>>> import numpy as np
>>> np.set_printoptions(suppress=True, linewidth=200)
>>> arr = -2 * np.eye(3) + np.ones((3, 3))
>>> arr
array([[-1.,  1.,  1.],
       [ 1., -1.,  1.],
       [ 1.,  1., -1.]])
>>> # equal to its transpose
>>> t3 = np.stack([arr, 4 * arr, arr[::-1]])
>>> print(np.round(np.linalg.norm(t3, axis=(1, 2)), 2))
[ 3. 12.  3.]
>>> print(np.round(np.linalg.det(t3), 2))
[  4. 256.  -4.]
>>> t3.sum(axis=0)
array([[-4.,  6.,  4.],
       [ 6., -6.,  6.],
       [ 4.,  6., -4.]])
>>> np.linalg.matrix_rank(t3.reshape(3, -1))
np.int64(2)
>>> print(t3.shape)
(3, 3, 3)
>>> x0 = np.array([-2, -4, 5])
>>> y = arr @ x0
>>> y
array([  3.,   7., -11.])
>>> print(np.round(np.linalg.solve(arr.T, arr[2]), 2))
[-0.  0.  1.]
>>> np.round(np.linalg.solve(arr, y + arr[:, 1]), 2)
array([-2., -3.,  5.])
>>> print(np.round(np.linalg.solve(arr, arr[:, 2]), 2))
[-0.  0.  1.]
>>> G = arr.T @ arr
>>> print(np.diag(G))
[3. 3. 3.]
>>> np.linalg.matrix_rank(G)
np.int64(3)
>>> print((arr @ arr.T).shape)
(3, 3)
>>> out = arr / np.sqrt((arr ** 2).mean(axis=1, keepdims=True))
>>> np.linalg.matrix_rank(arr - arr.mean(axis=1, keepdims=True))
np.int64(2)
>>> np.linalg.matrix_rank(out) == np.linalg.matrix_rank(arr)
np.True_
>>> O, _ = np.linalg.qr(np.array([[0.9, 0.5, 0.2, -0.9],
...     [-0.2, 1.2, 2.2, 0.8],
...     [1.0, 1.9, 0.8, -1.7],
...     [-0.3, 0.8, 0.9, 1.5],
...     [-0.3, 0.7, -0.2, -0.8]]))
>>> M = O @ O.T
>>> M.round(2)
array([[ 0.46, -0.08,  0.35, -0.07, -0.34],
       [-0.08,  0.99,  0.05, -0.01, -0.05],
       [ 0.35,  0.05,  0.78,  0.04,  0.22],
       [-0.07, -0.01,  0.04,  0.99, -0.04],
       [-0.34, -0.05,  0.22, -0.04,  0.79]])
>>> np.linalg.matrix_rank(M, rtol=0.1)
np.int64(4)
>>> np.linalg.cond(M) > 100
np.True_
>>> round(np.linalg.norm(M, 2) / np.linalg.norm(M), 2)
np.float64(0.5)
>>> x0 = np.array([-1, 2, 3, -3, 1])
>>> np.round(M @ x0, 2)
array([ 0.29,  2.19,  2.17, -2.83,  1.82])
>>> np.round(M @ M @ x0, 2)
array([ 0.29,  2.19,  2.17, -2.83,  1.82])
>>> print(np.round((x0 - M @ x0) @ (M @ x0), 2))
-0.0
>>> np.round(np.eye(5) - M, 2)
array([[ 0.54,  0.08, -0.35,  0.07,  0.34],
       [ 0.08,  0.01, -0.05,  0.01,  0.05],
       [-0.35, -0.05,  0.22, -0.04, -0.22],
       [ 0.07,  0.01, -0.04,  0.01,  0.04],
       [ 0.34,  0.05, -0.22,  0.04,  0.21]])
>>> np.round(np.linalg.eigvalsh(2 * M - np.eye(5)), 2)
array([-1.,  1.,  1.,  1.,  1.])
>>> vals, vecs = np.linalg.eigh(M)
>>> print(np.round(vecs @ np.diag(vals) @ vecs.T, 2))
[[ 0.46 -0.08  0.35 -0.07 -0.34]
 [-0.08  0.99  0.05 -0.01 -0.05]
 [ 0.35  0.05  0.78  0.04  0.22]
 [-0.07 -0.01  0.04  0.99 -0.04]
 [-0.34 -0.05  0.22 -0.04  0.79]]
>>> theta = np.deg2rad(90)
>>> W0 = np.eye(5)
>>> W0[np.ix_([0, 2], [0, 2])] = [[np.cos(theta), -np.sin(theta)], [np.sin(theta), np.cos(theta)]]
>>> W0.round(2) + 0
array([[ 0.,  0., -1.,  0.,  0.],
       [ 0.,  1.,  0.,  0.,  0.],
       [ 1.,  0.,  0.,  0.,  0.],
       [ 0.,  0.,  0.,  1.,  0.],
       [ 0.,  0.,  0.,  0.,  1.]])
>>> rng = np.random.default_rng(24742)
>>> out = M + rng.integers(-2, 3, (5, 4)) @ rng.integers(-2, 3, (4, 5))
>>> out.round(2)
array([[-3.54, -6.08,  1.35, -5.07,  8.66],
       [ 7.92,  1.99,  7.05, -2.01, -0.05],
       [-1.65, -0.95, -3.22,  0.04,  2.22],
       [ 3.93,  1.99, -0.96, -0.01, -0.04],
       [ 3.66, -0.05,  5.22, -1.04,  0.79]])
>>> print(np.linalg.matrix_rank(out - M, tol=1e-8))
4
>>> out - M
array([[-4., -6.,  1., -5.,  9.],
       [ 8.,  1.,  7., -2.,  0.],
       [-2., -1., -4.,  0.,  2.],
       [ 4.,  2., -1., -1.,  0.],
       [ 4.,  0.,  5., -1.,  0.]])
>>> np.abs(out - M).sum(axis=1)
array([25., 18.,  9.,  8., 10.])
>>> print(np.round(np.linalg.svd(out - M, compute_uv=False), 2) + 0)
[14.41 11.81  4.27  0.74  0.  ]
